$ python3 -q
>>> import numpy as np
>>> from numpy import linalg as LA
>>> np.set_printoptions(precision=3, suppress=True, linewidth=140, sign=" ")
>>> m1 = np.load("case13.npy")
>>> m1
array([[ 4,  0,  0],
       [-7, -1,  0],
       [ 8, -7, -3]])
>>> O, V = LA.qr(m1[:, :1])[0], LA.qr(m1[:, 1:])[0]
>>> sig = LA.svd(O.T @ V, compute_uv=False)
>>> round(float(LA.norm(O @ O.T - V @ V.T, 2)), 3)
1.0
>>> (sig > 0.9).sum()
np.int64(1)
>>> sig
array([ 0.936])
>>> rng = np.random.default_rng(610)
>>> idx = rng.permutation(3)
>>> A2 = m1[:, idx] * rng.choice([-1, 1], 3)
>>> A2
array([[ 0, -4,  0],
       [ 0,  7, -1],
       [-3, -8, -7]])
>>> Uu, _, Vh = LA.svd(m1.T @ A2)
>>> np.round(LA.lstsq(m1, A2)[0], 3) + 0
array([[ 0., -1.,  0.],
       [ 0.,  0.,  1.],
       [ 1.,  0.,  0.]])
>>> round(float(LA.norm(m1, 2) / LA.norm(m1)), 3)
0.919
>>> LA.cond(m1) > 100
np.False_
>>> round(np.log10(LA.cond(m1)))
2
>>> LA.matrix_rank(m1, rtol=0.1)
np.int64(2)
>>> O, R = LA.qr(m1)
>>> np.round(O @ R, 3) + 0
array([[ 4.,  0.,  0.],
       [-7., -1.,  0.],
       [ 8., -7., -3.]])
>>> np.trace(O @ O.T)
np.float64(3.0)
>>> round(float(abs(R[0, 0])), 3), round(float(LA.norm(m1[:, 0])), 3)
(11.358, 11.358)
>>> np.allclose(R.T @ R, m1.T @ m1)
True
>>> np.abs(np.diag(R))
array([ 11.358,   5.602,   0.189])
>>> A2 = np.array([[2, -7], [6, -2], [-1, 2]])
>>> A2.T @ m1.T
array([[  8, -20, -23],
       [-28,  51, -48]])
>>> LA.matrix_rank(np.vstack([m1, A2.T]))
np.int64(3)
>>> np.einsum("ik,kj->ji", m1, A2)
array([[  8, -20, -23],
       [-28,  51, -48]])
>>> W0 = np.array([[8.0, 24.0], [24.0, 63.0]])
>>> W0
array([[  8.,  24.],
       [ 24.,  63.]])
>>> P = np.triu(np.array([[-1, 0], [2, -2]]), 1) + np.eye(2)
>>> A2 = P @ W0 @ LA.inv(P)
>>> P @ W0 - W0 @ P
array([[ 0.,  0.],
       [ 0.,  0.]])
>>> Uu, sig, Vh = LA.svd(W0)
>>> np.argmax(sig[:-1] / (sig[1:] + 1e-6)) + 1
np.int64(1)
>>> A2 = Uu[:, :1] @ np.diag(sig[:1]) @ Vh[:1]
>>> round(LA.norm(W0 - A2, 2), 3), round(sig[1], 3)
(np.float64(1.0), np.float64(1.0))
>>> np.round(LA.norm(W0 - A2) / LA.norm(W0), 3)
np.float64(0.014)
>>> LA.matrix_rank(W0, rtol=0.05)
np.int64(1)
>>> x = np.array([1, 3])
>>> np.einsum("ij,j->i", W0, x)
array([  80.,  213.])
>>> W0 @ x
array([  80.,  213.])
>>> W0 @ np.ones(2)
array([ 32.,  87.])
>>> W0 @ np.eye(2)[0]
array([  8.,  24.])
>>> (W0 * x).sum(axis=1)
array([  80.,  213.])
>>> W0 * x
array([[   8.,   72.],
       [  24.,  189.]])
>>> X = np.array([[-4, -4, 5, 5], [-1, 2, -5, -4], [-5, -3, 4, 1]])
>>> X[:, 2] = -3 * X[:, 0]
>>> X
array([[-4, -4, 12,  5],
       [-1,  2,  3, -4],
       [-5, -3, 15,  1]])
>>> X[0] @ X[1]
np.int64(12)
>>> LA.norm(X, axis=1)
array([ 14.177,   5.477,  16.125])
>>> LA.norm(X, axis=1).argmax()
np.int64(2)
>>> idx = rng.permutation(3)
>>> idx
array([ 2,  1,  0])
>>> A2 = m1[idx][:, idx]
>>> round(LA.det(A2), 3), round(LA.det(m1[idx]), 3)
(np.float64(12.0), np.float64(-12.0))
>>> np.allclose(A2, m1)
False
>>> np.trace(A2)
np.int64(0)
>>> LA.matrix_rank(X, rtol=0.1)
np.int64(2)
>>> LA.cond(X) > 100
np.False_
>>> Uu, sig, Vh = LA.svd(X)
>>> np.argmax(sig[:-1] / (sig[1:] + 1e-6)) + 1
np.int64(2)
>>> A2 = Uu[:, :2] @ np.diag(sig[:2]) @ Vh[:2]
>>> round(np.abs(X - A2).max(), 3)
np.float64(0.267)
>>> round(float(LA.norm(X - A2) / LA.norm(X)), 3)
0.023
>>> LA.matrix_rank(X, rtol=0.05)
np.int64(2)
>>> A2 = X[0, 0] * X[1:] - np.outer(X[1:, 0], X[0])
>>> A2
array([[  0, -12,   0,  21],
       [  0,  -8,   0,  21]])
>>> np.flatnonzero(~A2.round(6).any(axis=1))
array([], dtype=int64)
>>> LA.matrix_rank(A2), LA.matrix_rank(X)
(np.int64(2), np.int64(3))
>>> F = np.loadtxt("test11.csv", delimiter=",")
>>> F
array([[ 4.,  1.,  1.],
       [ 1.,  4.,  1.],
       [ 1.,  1.,  4.]])
>>> Uu, sig = LA.svd(F)
Traceback (most recent call last):
  File "<python-input-74>", line 1, in <module>
    Uu, sig = LA.svd(F)
    ^^^^^^^
ValueError: too many values to unpack (expected 2)
>>> Uu, sig, Vh = LA.svd(F, full_matrices=False)
>>> np.round(Uu.T @ Uu, 3) + 0
array([[ 1.,  0.,  0.],
       [ 0.,  1.,  0.],
       [ 0.,  0.,  1.]])
>>> sig
array([ 6.,  3.,  3.])
>>> np.cumsum(sig ** 2) / np.sum(sig ** 2)
array([ 0.667,  0.833,  1.   ])
>>> np.allclose(Uu * sig @ Vh, F)
True
>>> np.abs(Uu[:, 0]).round(6).argmax()
np.int64(0)
>>> idx = rng.permutation(3)
>>> A2 = F[:, idx] * rng.choice([-1, 1], 3)
>>> A2
array([[ 1., -1., -4.],
       [ 4., -1., -1.],
       [ 1., -4., -1.]])
>>> Uu, _, Vh = LA.svd(F.T @ A2)
>>> idx
array([ 1,  2,  0])
>>> np.allclose(A2, A2.T)
False
>>> np.sort(np.abs(LA.eigvals(A2)))
array([ 3.234,  4.086,  4.086])
>>> A2 @ A2
array([[ -7.,  16.,   1.],
       [ -1.,   1., -14.],
       [-16.,   7.,   1.]])
>>> A2.inv()
Traceback (most recent call last):
  File "<python-input-89>", line 1, in <module>
    A2.inv()
    ^^^^^^
AttributeError: 'numpy.ndarray' object has no attribute 'inv'
>>> assert A2 == A2.T
Traceback (most recent call last):
  File "<python-input-90>", line 1, in <module>
    assert A2 == A2.T
           ^^^^^^^^^^
ValueError: The truth value of an array with more than one element is ambiguous. Use a.any() or a.all()
>>> LA.matrix_power(A2, 3)
array([[ 58., -13.,  11.],
       [-11.,  56.,  17.],
       [ 13.,   5.,  56.]])
